In [1]: import numpy as np

In [2]: np.set_printoptions(precision=2, suppress=True, linewidth=120)

In [3]: Y = np.array([[0], [-3]])

In [4]: E = np.block([[np.zeros((2, 2)), Y], [Y.T, np.zeros((1, 1))]])

In [5]: E
Out[5]: 
array([[ 0.,  0.,  0.],
       [ 0.,  0., -3.],
       [ 0., -3.,  0.]])

In [6]: # rank 2

In [7]: rng = np.random.default_rng(195)

In [8]: Y = E + rng.integers(-2, 3, (3, 2)) @ rng.integers(-2, 3, (2, 3))

In [9]: Y
Out[9]: 
array([[-1.,  3.,  2.],
       [ 0.,  4., -3.],
       [ 2., -3., -4.]])

In [10]: np.round(np.linalg.svd(Y - E, compute_uv=False), 2) + 0
Out[10]: array([5.63, 4.28, 0.  ])

In [11]: mat = np.loadtxt("dump.csv", delimiter=",")

In [12]: mat
Out[12]: 
array([[ 1.1, -2. , -1.5, -0.6],
       [ 0. ,  0. ,  0.7, -0.9],
       [-0.2,  0.5,  1. ,  0.5],
       [ 1.8, -3. ,  3. ,  3.6],
       [-0.1,  0.7,  0. , -1. ],
       [-0.3, -2.9,  0.4, -0.7],
       [ 1.3,  0.4, -0.9, -0.5],
       [ 0.8, -0.7, -0.9, -0.4],
       [-2.7, -2.1, -1. ,  0.7],
       [-0.9,  0.1, -0.5,  0.2],
       [ 0.3,  0.9,  0.1,  0.8],
       [-1.5, -0.9,  0.9, -0.9],
       [-0.3, -1.4,  1.9,  1.5],
       [ 1. , -0.4,  2. , -1.2],
       [ 1.4,  1. , -0.1, -1.1],
       [ 1.2, -0.7, -0.7, -0.3]])

In [13]: np.linalg.matrix_rank(E, rtol=0.1)
Out[13]: np.int64(2)

In [14]: round(np.linalg.norm(E, 2) / np.linalg.norm(E), 2)
Out[14]: np.float64(0.71)

In [15]: np.linalg.cond(E) > 100
Out[15]: np.True_

In [16]: A = np.load("test18.npy")

In [17]: A
Out[17]: 
array([[ 1.1, -0.3, -0.2,  1.2,  0.2, -0.2],
       [-0.5,  1.4,  2.1,  0.3,  1.1, -0.3],
       [-2.3,  1.7,  0.5,  1. ,  0.2,  1.2],
       [-0.6, -0.1, -0.5,  0.4, -0.5,  0.4],
       [-0.3,  1.7,  1.4,  0.9,  0.9, -0.5],
       [ 1. ,  0.8, -0.3, -1.6, -1.3, -0.5],
       [ 0.9, -0.6,  2.7, -1.2,  2.7,  3.3],
       [-0.2, -0.8,  2.2, -0.5,  0.2, -0.4],
       [-0.4,  0.2,  0.1,  0.8, -0.6, -0.1],
       [-0.4,  0.2, -1. , -0.5,  0.6, -0.3],
       [ 1. , -0.3,  0.5,  0.9, -1. ,  0. ],
       [-0.6,  0.4, -0.2, -1.1, -0.6,  0.5],
       [ 1.1, -0.3, -0.4,  1.2,  1.4,  1.1],
       [-0.4,  0.3, -0.6, -1. , -1.6,  1.2],
       [ 0.5, -0.9,  0.2,  0.6, -0.8, -1.1],
       [-0.7,  0.3,  0. , -1.4,  0.2, -0.3],
       [-1.5, -1.8,  0.9, -0.5,  2.2, -1.7]])

In [18]: lab = A[:, 2] > np.median(A[:, 2])

In [19]: u = A[lab].mean(axis=0) - A[~lab].mean(axis=0)

In [20]: np.argsort(-np.abs(u).round(6), kind="stable")
Out[20]: array([2, 4, 3, 0, 5, 1])

In [21]: lab.astype(int)
Out[21]: array([0, 1, 1, 0, 1, 0, 1, 1, 0, 0, 1, 0, 0, 0, 1, 0, 1])

In [22]: ((A - A.mean(axis=0)) @ u > 0).astype(int)
Out[22]: array([0, 1, 1, 0, 1, 0, 1, 1, 0, 0, 0, 0, 0, 0, 0, 0, 1])

In [23]: Y = np.array([[1, 3, 2, 1], [3, 3, 1, 2], [1, 0, 3, 0], [1, 0, 1, 0]])

In [24]: feats = Y + Y.T

In [25]: feats
Out[25]: 
array([[2, 6, 3, 2],
       [6, 6, 1, 2],
       [3, 1, 6, 1],
       [2, 2, 1, 0]])

In [26]: w, V = np.linalg.eigh(feats)

In [27]: np.unique(w.round(6) + 0, return_counts=True)[1]
Out[27]: array([1, 1, 1, 1])

In [28]: np.linalg.svd(feats, compute_uv=False)
Out[28]: array([12.28,  5.19,  2.79,  0.67])

In [29]: np.linalg.eigvalsh(feats @ feats)
Out[29]: array([  0.45,   7.81,  26.9 , 150.84])

In [30]: (w > 1e-8).sum(), (w < -1e-8).sum()
Out[30]: (np.int64(2), np.int64(2))

In [31]: np.round(V @ np.diag(w) @ V.T, 2) + 0
Out[31]: 
array([[2., 6., 3., 2.],
       [6., 6., 1., 2.],
       [3., 1., 6., 1.],
       [2., 2., 1., 0.]])

In [32]: round(float(w.sum()), 2), np.trace(feats)
Out[32]: (14.0, np.int64(14))

In [33]: np.all(np.linalg.eigvalsh(feats) > 0)
Out[33]: np.False_

In [34]: [round(float(np.linalg.det(feats[:i, :i])), 2) + 0 for i in range(1, 5)]
Out[34]: [2.0, -24.0, -164.0, 120.0]

In [35]: w, V = np.linalg.eigh(feats)

In [36]: vec = np.array([2, 2, -1, 0])

In [37]: V * np.maximum(w, 0) @ V.T
Out[37]: 
array([[3.9 , 4.84, 2.53, 1.64],
       [4.84, 6.76, 1.31, 2.05],
       [2.53, 1.31, 6.13, 1.02],
       [1.64, 2.05, 1.02, 0.69]])

In [38]: (np.sign(V[:, -1].round(6)) == np.sign(V[0, -1].round(6))).astype(int)
Out[38]: array([1, 1, 1, 1])

In [39]: vec @ feats @ vec
Out[39]: np.int64(70)

In [40]: np.abs(feats).sum(axis=1).max(), round(float(np.abs(w).max()), 2)
Out[40]: (np.int64(15), 12.28)

In [41]: round(float(vec @ feats @ vec / (vec @ vec)), 2), round(float(w[0]), 2), round(float(w[-1]), 2)
Out[41]: (7.78, -2.79, 12.28)

In [42]: np.linalg.eigvalsh(feats[1:, 1:])
Out[42]: array([-0.67,  5.07,  7.61])

In [43]: K = np.loadtxt("case1.csv", delimiter=",")

In [44]: K
Out[44]: 
array([[ 1.,  1., -1., -1.,  1.,  1., -1., -1.],
       [ 1.,  1.,  1.,  1.,  1.,  1.,  1.,  1.],
       [ 1.,  1., -1., -1., -1., -1.,  1.,  1.]])

In [45]: def softmax(z):
    ...:     e = np.exp(z - z.max(axis=-1, keepdims=True))
    ...:     return e / e.sum(axis=-1, keepdims=True)
    ...: 

In [46]: softmax(K[0])
Out[46]: array([0.22, 0.22, 0.03, 0.03, 0.22, 0.22, 0.03, 0.03])

In [47]: softmax(K).sum(axis=1)
Out[47]: array([1., 1., 1.])

In [48]: softmax(K[0] + 3)
Out[48]: array([0.22, 0.22, 0.03, 0.03, 0.22, 0.22, 0.03, 0.03])

In [49]: np.round(softmax(10 * K[0]), 2) + 0
Out[49]: array([0.25, 0.25, 0.  , 0.  , 0.25, 0.25, 0.  , 0.  ])

In [50]: S = K @ K.T / np.sqrt(8)

In [51]: softmax(S).round(6).argmax(axis=1)
Out[51]: array([0, 1, 2])

In [52]: softmax(S + np.triu(np.full(S.shape, -np.inf), 1))
Out[52]: 
array([[1.  , 0.  , 0.  ],
       [0.06, 0.94, 0.  ],
       [0.05, 0.05, 0.89]])

In [53]: softmax(S)
Out[53]: 
array([[0.89, 0.05, 0.05],
       [0.05, 0.89, 0.05],
       [0.05, 0.05, 0.89]])

In [54]: softmax(S)[0] @ K
Out[54]: array([ 1.  ,  1.  , -0.89, -0.89,  0.89,  0.89, -0.79, -0.79])
